$ python3 -q
>>> import numpy as np
>>> np.set_printoptions(precision=1, suppress=True, linewidth=140)
>>> A = np.loadtxt("sample8.csv", delimiter=",")
>>> A.round(1) + 0
array([[ 0.2,  0.5, -0.1,  0.2,  0.1,  0.1, -0.1, -0.5,  0. , -0.2,  0.3, -0.1,  0.5, -0.2],
       [ 0.5, -0.6,  0.4,  0.3,  0.3,  0.3,  0. ,  0.2,  0.2,  0.1,  0.6, -0.7,  0. ,  0.2],
       [-0.1,  0.4, -0.6, -0.1,  0.2, -0.1,  0. , -0.4,  0. , -0.1,  0.4,  0.2,  0.5,  0.2],
       [ 0.2,  0.3, -0.1,  0.5,  0.2,  0.3,  0.1,  0.1,  0. ,  0.1,  0.5,  0. ,  0.3,  0.3],
       [ 0.1,  0.3,  0.2,  0.2, -0.2,  0.4,  0.4,  0.3,  0. ,  0.1,  0.1,  0.4, -0.3,  0.2],
       [ 0.1,  0.3, -0.1,  0.3,  0.4,  0.1, -0.5, -0.3, -0.2, -0.4,  0.3, -0.3,  0.3, -0.4],
       [-0.1,  0. ,  0. ,  0.1,  0.4, -0.5,  0.4, -0.2,  0.1, -0.1,  0.5, -0.4,  0.2, -0.3],
       [-0.5,  0.2, -0.4,  0.1,  0.3, -0.3, -0.2,  0.2, -0.3,  0. , -0.1,  0.3,  0. ,  0. ],
       [ 0. ,  0.2,  0. ,  0. ,  0. , -0.2,  0.1, -0.3,  0. , -0.1,  0.1,  0. ,  0.2, -0.2],
       [-0.2,  0.1, -0.1,  0.1,  0.1, -0.4, -0.1,  0. , -0.1,  0.3, -0.2, -0.2,  0.3,  0.1],
       [ 0.3,  0.6,  0.4,  0.5,  0.1,  0.3,  0.5, -0.1,  0.1, -0.2,  0.5,  0. ,  0. , -0.3],
       [-0.1, -0.7,  0.2,  0. ,  0.4, -0.3, -0.4,  0.3,  0. , -0.2,  0. , -0.7, -0.3, -0.5],
       [ 0.5,  0. ,  0.5,  0.3, -0.3,  0.3,  0.2,  0. ,  0.2,  0.3,  0. , -0.3,  0. ,  0.3],
       [-0.2,  0.2,  0.2,  0.3,  0.2, -0.4, -0.3,  0. , -0.2,  0.1, -0.3, -0.5,  0.3, -0.4]])
>>> [round(float(np.linalg.det(A[:i, :i])), 2) + 0 for i in range(1, 15)]
[0.25, -0.34, 0.14, 0.06, -0.01, 0.0, 0.0, 0.0, 0.0, 0.0, 0.0, 0.0, 0.0, 0.0]
>>> x = np.array([-1, -3, -3, 4, -4, 0, -3, 1, 1, -2, 4, 2, 2, -1])
>>> np.round(A @ x, 1) + 0
array([ 1.3,  1.3,  2.3,  2.2, -0.5,  2.7, -0.3,  1.1,  0. , -0.9,  0.1,  0.1, -1.6, -1. ])
